$ python3 -q
>>> import numpy as np
>>> import numpy.linalg as la
>>> np.set_printoptions(precision=2, suppress=True, linewidth=200)
>>> feats = np.load("case17.npy")
>>> print(feats)
[[1.   0.   0.  ]
 [0.   1.   0.  ]
 [0.33 0.33 0.33]]
>>> # triangular, det is the product of the diagonal
>>> print([int(la.matrix_rank(la.matrix_power(feats, p))) for p in range(1, 4)])
[3, 3, 3]
>>> print(la.matrix_power(feats - np.diag(np.diag(feats)), 3))
[[0. 0. 0.]
 [0. 0. 0.]
 [0. 0. 0.]]
>>> print(np.sort(la.eigvals(feats)))
[0.33 1.   1.  ]
>>> print(np.round(np.prod(np.diag(feats)), 2), round(la.det(feats), 2))
0.33 0.33
>>> print(feats @ feats)
[[1.   0.   0.  ]
 [0.   1.   0.  ]
 [0.44 0.44 0.11]]
>>> rng = np.random.default_rng(38887)
>>> out = feats + rng.integers(-2, 3, (3, 2)) @ rng.integers(-2, 3, (2, 3))
>>> print(out)
[[ 0.   -1.   -4.  ]
 [-4.   -3.   -4.  ]
 [ 2.33  2.33  0.33]]
>>> print(out - feats)
[[-1. -1. -4.]
 [-4. -4. -4.]
 [ 2.  2.  0.]]
>>> print(la.matrix_rank(out - feats, tol=1e-8))
2
>>> print(np.round(la.svd(out - feats, compute_uv=False), 2) + 0)
[8.11 2.88 0.  ]
>>> print(np.round(la.det(out[::-1]), 2))
-17.33
>>> x0 = np.array([9, 8, 9])
>>> rhs = feats @ x0
>>> print(rhs)
[9.   8.   8.67]
>>> print(la.solve(feats.T, feats[0]))
[1. 0. 0.]
>>> data = np.load("run11.npy")
>>> print(data)
[[ 3.  4.  0.  4.]
 [ 4.  3.  0.  4.]
 [ 0.  0. -1.  0.]
 [ 4.  4.  0.  3.]]
>>> left, sig, Vt = la.svd(data)
>>> print(sig)
[11.  1.  1.  1.]
>>> out = left[:, :1] @ np.diag(sig[:1]) @ Vt[:1]
>>> print(la.matrix_rank(data, rtol=0.05))
4
>>> print(round(float(la.norm(data - out, 2)), 2), sig[1])
1.0 1.0
>>> print(round(la.norm(data - out) / la.norm(data), 2))
0.16
>>> print(np.abs(data - out).max())
1.0
>>> out = np.array([[1, 1], [1, -1]])
>>> J = np.kron(out, np.kron(out, out))[rng.permutation(8)][:4]
>>> print(J)
[[ 1 -1 -1  1 -1  1  1 -1]
 [ 1 -1 -1  1  1 -1 -1  1]
 [ 1  1  1  1  1  1  1  1]
 [ 1  1 -1 -1 -1 -1  1  1]]
>>> blk = np.stack([J, 2 * J, J[::-1]])
>>> print(blk.shape)
(3, 4, 8)
>>> print(blk.sum(axis=0))
[[ 4 -2 -4  2 -4  2  4 -2]
 [ 4 -2 -2  4  4 -2 -2  4]
 [ 4  2  2  4  4  2  2  4]
 [ 4  2 -4 -2 -4 -2  4  2]]
>>> print((blk @ J.T).shape)
(3, 4, 4)
>>> print(la.matrix_rank(blk))
[4 4 4]
>>> print(np.einsum("bij,cij->bc", blk, blk))
[[ 32  64   0]
 [ 64 128   0]
 [  0   0  32]]
>>> print(np.round(la.matrix_power(feats, 100), 2) + 0)
[[1.  0.  0. ]
 [0.  1.  0. ]
 [0.5 0.5 0. ]]
>>> print(feats @ np.ones(3))
[1. 1. 1.]
>>> pr = np.eye(3)[0]
>>> for _ in range(5):
...     pr = pr @ feats
...     print(pr.round(2))
... 
[1. 0. 0.]
[1. 0. 0.]
[1. 0. 0.]
[1. 0. 0.]
[1. 0. 0.]
